In [1]: import numpy as np

In [2]: np.set_printoptions(precision=4, suppress=True, linewidth=140, sign=" ")

In [3]: mat = np.loadtxt("w.csv", delimiter=",")

In [4]: mat
Out[4]: 
array([[ 18.8257, -60.7001,   0.4383,  20.0966, -40.4589,  20.8253,   2.2714,  39.0697, -19.0526],
       [ 20.7873, -59.7245,  -2.0028,  19.7798, -40.2228,  18.8958,   0.7255,  39.4641, -20.5253],
       [ 19.17  , -60.7069,   0.6228,  19.1786, -39.6185,  20.1742,  -0.1523,  40.9852, -20.396 ],
       [ 20.1352, -58.7253,   1.6091,  19.8482, -41.327 ,  19.5904,   0.5875,  40.912 , -19.5289],
       [ 18.6343, -61.4277,   0.4201,  20.4466, -40.1558,  20.3263,  -0.3199,  39.4401, -18.9659],
       [ 21.4658, -58.4187,   1.3441,  19.6374, -39.5028,  20.0719,  -1.5113,  39.3943, -21.2025],
       [ 19.9978, -59.6343,   1.2488,  19.7416, -39.6278,  21.3937,   0.8326,  41.8683, -21.0867],
       [ 19.1787, -59.7952,  -2.0455,  19.1346, -40.6043,  20.2823,   0.6521,  41.331 , -20.3973],
       [ 21.3597, -59.7048,   0.1771,  20.1011, -39.1057,  20.1487,  -0.459 ,  40.4433, -19.7101],
       [ 20.362 , -59.7551,   0.137 ,  20.8948, -40.4258,  20.8012,  -0.1959,  39.2677, -20.1835],
       [ 20.183 , -61.1421,   0.6957,  19.9274, -41.1579,  19.8041,  -1.8493,  40.1803, -19.5757],
       [ 20.9666, -61.0616,  -0.3413,  18.9267, -39.2216,  20.6   ,  -0.6992,  41.6598, -21.0932],
       [ 19.4015, -59.492 ,  -1.537 ,  20.3333, -40.1718,  20.293 ,   0.6328,  39.6637, -20.9059],
       [ 20.5502, -59.5991,   2.3385,  20.4404, -39.8827,  20.4157,   2.373 ,  38.2153, -18.6289],
       [ 17.5317, -59.4779,   0.9644,  20.2617, -38.922 ,  17.7788,  -1.2606,  40.1464, -18.7445],
       [ 19.233 , -60.5008,   0.788 ,  21.1799, -38.8131,  21.241 ,   0.7292,  39.2858, -20.2655],
       [ 21.0452, -61.7772,  -1.0327,  19.9558, -40.8351,  18.9365,   0.4747,  39.2358, -18.889 ],
       [ 19.9222, -60.0047,   0.3533,  20.2346, -41.649 ,  21.6569,   0.417 ,  40.6154, -20.2839],
       [ 22.3191, -58.6541,   0.2084,  20.7871, -38.1379,  20.2878,  -1.2826,  41.4621, -20.3358],
       [ 19.4842, -59.9543,  -0.3576,  20.1829, -42.0374,  19.577 ,   0.2224,  39.4986, -20.8626],
       [ 21.0175, -60.8161,   0.2243,  21.0151, -40.8671,  21.4151,  -0.7868,  38.1943, -19.2696],
       [ 19.44  , -59.9001,   1.8227,  20.0426, -38.476 ,  19.5706,  -1.1631,  42.4192, -20.773 ],
       [ 20.2743, -57.4849,   0.0478,  18.6714, -40.5478,  19.7186,  -0.7058,  38.0557, -20.7512],
       [ 18.986 , -59.2868,   0.3757,  20.8492, -39.6918,  20.2324,   0.4017,  40.6454, -19.7536],
       [ 22.1727, -59.1071,   0.1618,  20.3279, -41.233 ,  20.4231,   0.5107,  40.8792, -19.7743],
       [ 19.6354, -59.8115,  -2.3912,  19.9147, -39.8181,  19.7822,   1.0588,  40.7756, -19.9263],
       [ 22.0721, -60.744 ,  -0.794 ,  19.5882, -37.3932,  21.3889,   0.7474,  39.9035, -19.9888],
       [ 20.0227, -61.6903,   0.1163,  19.6069, -40.9712,  20.9893,   0.1019,  40.1627, -16.7955]])

In [5]: U, sigma, VT = np.linalg.svd(mat)

In [6]: np.argmax(sigma[:-1] / (sigma[1:] + 1e-6)) + 1
Out[6]: np.int64(1)

In [7]: sigma
Out[7]: array([ 485.6178,    7.5001,    6.3659,    6.1163,    5.5541,    5.1346,    4.0188,    3.1867,    2.9128])

In [8]: B = U[:, :1] @ np.diag(sigma[:1]) @ VT[:1]

In [9]: np.round(np.linalg.norm(mat - B, 2), 4), np.round(sigma[1], 4)
Out[9]: (np.float64(7.5001), np.float64(7.5001))

In [10]: round(float(np.linalg.norm(mat - B) / np.linalg.norm(mat)), 4)
Out[10]: 0.031

In [11]: np.linalg.matrix_rank(B)
Out[11]: np.int64(1)

In [12]: np.linalg.matrix_rank(mat, rtol=0.1)
Out[12]: np.int64(1)

In [13]: round(float(np.linalg.norm(mat, 2) / np.linalg.norm(mat)), 4)
Out[13]: 0.9995

In [14]: B = np.c_[mat[:, :8] @ np.array([[8, 7, 3, 3, 5, 5, 9, 6],
    ...:     [8, 1, 3, 5, 9, 6, 4, 9],
    ...:     [1, 6, 5, 9, 8, 8, 7, 9],
    ...:     [5, 2, 9, 2, 9, 5, 1, 3],
    ...:     [3, 0, 9, 6, 3, 4, 2, 7],
    ...:     [1, 0, 2, 9, 5, 4, 8, 6],
    ...:     [8, 3, 9, 4, 7, 3, 9, 4],
    ...:     [0, 6, 5, 5, 5, 9, 4, 0]]), np.array([-2, -2, 1, -1, 2, 0, -2, -3, -3, 2, 0, 2, -3, -2, -3, 2, 1, 2, -2, 2, 0, -2, 0, -1, -1, -3, 1, 3])]

In [15]: B
Out[15]: 
array([[-316.4541,  355.1352,  -49.2507,  -53.7771,  -73.7985,  113.8244,  212.2016, -518.2871,   -2.    ],
       [-310.57  ,  352.2905,  -69.171 ,  -85.7783,  -95.3786,  100.5115,  189.0546, -536.7653,   -2.    ],
       [-335.6791,  361.0314,  -61.5521,  -53.8885,  -87.0469,  123.1167,  197.9673, -525.0946,    1.    ],
       [-307.5613,  378.8066,  -52.0057,  -43.781 ,  -53.7016,  143.4621,  220.4322, -503.0866,   -1.    ],
       [-342.3944,  348.1071,  -68.6885,  -68.6387,  -96.1723,  104.8823,  182.5653, -536.3352,    2.    ],
       [-306.619 ,  371.0132,  -59.4132,  -41.7678,  -62.7064,  138.0478,  214.1086, -488.0978,    0.    ],
       [-307.9641,  381.0339,  -32.019 ,  -20.0073,  -45.8001,  157.2577,  236.7868, -491.9599,   -2.    ],
       [-327.6183,  350.3942,  -72.2158,  -73.4019,  -95.5976,  109.0786,  190.4863, -544.0182,   -3.    ],
       [-306.9186,  372.3607,  -46.8083,  -45.5642,  -65.7881,  137.2767,  215.3793, -501.9715,   -3.    ],
       [-312.5772,  360.409 ,  -57.0955,  -54.456 ,  -69.1409,  123.1726,  206.9571, -510.6635,    2.    ],
       [-345.8041,  359.7018,  -86.6073,  -74.2516, -100.9485,  109.9246,  182.0704, -539.8153,    0.    ],
       [-329.1262,  369.3714,  -61.4394,  -52.0539,  -88.3717,  128.7207,  207.6938, -523.7944,    2.    ],
       [-315.7545,  347.6437,  -61.9033,  -69.966 ,  -84.0191,  108.7825,  192.5702, -528.7655,   -3.    ],
       [-288.0991,  375.5749,  -27.17  ,  -29.404 ,  -40.8514,  139.2551,  241.1437, -477.9157,   -2.    ],
       [-342.3687,  346.6504,  -64.0151,  -73.4246,  -93.5363,  112.7778,  160.5128, -531.4698,   -3.    ],
       [-312.8196,  359.1204,  -33.0884,  -37.717 ,  -60.12  ,  130.8351,  213.7975, -499.8064,    2.    ],
       [-326.8809,  356.0935,  -76.9489,  -91.6374, -107.7491,   93.0321,  186.0622, -549.4784,    1.    ],
       [-319.0878,  366.9831,  -61.0668,  -46.8449,  -66.16  ,  130.4034,  218.1605, -516.5592,    2.    ],
       [-290.9228,  385.329 ,  -27.7775,  -26.9205,  -42.1827,  163.1843,  228.833 , -480.1043,   -2.    ],
       [-327.9599,  352.3141,  -81.2402,  -81.8203,  -92.5598,  102.0619,  185.7575, -541.2634,    2.    ],
       [-320.5696,  356.4878,  -70.2218,  -61.6215,  -81.389 ,  110.6411,  203.7609, -516.9022,    0.    ],
       [-326.8073,  378.2272,  -37.3981,  -31.968 ,  -60.5566,  155.2559,  206.9828, -502.4896,   -2.    ],
       [-311.8512,  348.2816,  -84.9169,  -67.1927,  -85.2801,  107.2686,  194.0589, -507.6201,    0.    ],
       [-313.4141,  362.6453,  -41.3002,  -45.6217,  -59.8773,  135.6369,  205.8784, -508.5777,   -1.    ],
       [-292.8642,  384.5357,  -48.3016,  -44.0567,  -50.4675,  145.3601,  233.6183, -500.5374,   -1.    ],
       [-315.4282,  350.9485,  -58.6433,  -74.5983,  -89.2775,  109.7651,  191.9019, -538.0661,   -3.    ],
       [-297.0397,  369.8363,  -31.2088,  -34.8253,  -66.8795,  134.842 ,  232.3685, -493.0742,    1.    ],
       [-336.2991,  359.6621,  -72.9908,  -63.8253,  -94.147 ,  110.779 ,  201.404 , -535.6641,    3.    ]])

In [16]: np.round(np.linalg.norm(B - mat @ np.linalg.lstsq(mat, B)[0], axis=0), 4) + 0
Out[16]: array([ 0.    ,  0.    ,  0.    ,  0.    ,  0.    ,  0.    ,  0.    ,  0.    ,  7.5738])

In [17]: print(np.round(np.linalg.lstsq(mat, B[:, 0])[0], 4) + 0)
[ 8.  8.  1.  5.  3.  1.  8.  0.  0.]

In [18]: np.linalg.matrix_rank(np.c_[mat, B])
Out[18]: np.int64(10)
